$ python3 -q
>>> import numpy as np
>>> from numpy import linalg as LA
>>> np.set_printoptions(suppress=True, linewidth=100)
>>> def rd(a):
...     return np.round(a, 2) + 0
... 
>>> arr = np.loadtxt("run4.csv", delimiter=",")
>>> arr
array([[ 0.,  6.,  8.,  0.],
       [ 4.,  7.,  3.,  3.],
       [ 5.,  7.,  7.,  2.],
       [-4., -1.,  5., -3.]])
>>> np.abs(np.diag(LA.qr(arr)[1])) > 1e-9
array([ True,  True,  True, False])
>>> LA.lstsq(arr[:-1].T, arr[-1])[2]
np.int32(3)
>>> np.unique(arr.round(6), axis=0).shape
(4, 4)
>>> print(rd(arr @ LA.pinv(arr) @ arr))
[[ 0.  6.  8.  0.]
 [ 4.  7.  3.  3.]
 [ 5.  7.  7.  2.]
 [-4. -1.  5. -3.]]
>>> Uu, sig, Vh = LA.svd(arr)
>>> evecs = Vh[:(sig > 1e-8).sum()]
>>> rng = np.random.default_rng(25)
>>> x0 = arr[0] + -2 * arr[1] + rng.integers(2) * np.eye(4)[3]
>>> x0
array([-8., -8.,  2., -5.])
>>> np.allclose(evecs.T @ evecs @ x0, x0)
False
>>> rd(LA.norm(x0 - evecs.T @ evecs @ x0))
np.float64(0.86)
>>> rk = LA.matrix_rank(arr)
>>> rk
np.int64(3)
>>> ns = LA.svd(arr)[2][rk:].T
>>> ns.shape
(4, 1)
>>> labels = rng.permutation(4)
>>> labels
array([1, 2, 3, 0])
>>> out = arr[labels][:, labels]
>>> rd(np.sort(np.abs(LA.eigvals(out))))
array([ 0.  ,  1.16,  6.06, 15.9 ])
>>> np.diag(out)
array([ 7.,  7., -3.,  0.])
>>> x0 = np.array([2, -2, 2, -2])
>>> (arr @ x0).argmax()
np.int64(3)
>>> arr @ (2 * x0)
array([  8., -12.,  12.,  20.])
>>> print(arr * x0)
[[  0. -12.  16.  -0.]
 [  8. -14.   6.  -6.]
 [ 10. -14.  14.  -4.]
 [ -8.   2.  10.   6.]]
>>> print(LA.norm(arr @ x0) <= LA.norm(arr, 2) * LA.norm(x0) + 1e-9)
True
>>> arr @ np.eye(4)[2]
array([8., 3., 7., 5.])
>>> arr @ x0
array([ 4., -6.,  6., 10.])
>>> M = np.array([[2.0, 1.0, 0.7], [-0.1, -0.1, 1.1], [-2.2, 0.7, 1.2]])
>>> labels = rng.permutation(3)
>>> labels
array([0, 2, 1])
>>> out = M[labels][:, labels]
>>> np.trace(out)
np.float64(3.1)
>>> rd(LA.det(out)), rd(LA.det(M[labels]))
(np.float64(-4.28), np.float64(4.28))
>>> np.diag(out)
array([ 2. ,  1.2, -0.1])
>>> gram = M.T @ M
>>> rd(gram)
array([[ 8.85,  0.47, -1.35],
       [ 0.47,  1.5 ,  1.43],
       [-1.35,  1.43,  3.14]])
>>> rd(np.trace(gram)), (M ** 2).sum()
(np.float64(13.49), np.float64(13.49))
>>> (M @ M.T).shape
(3, 3)
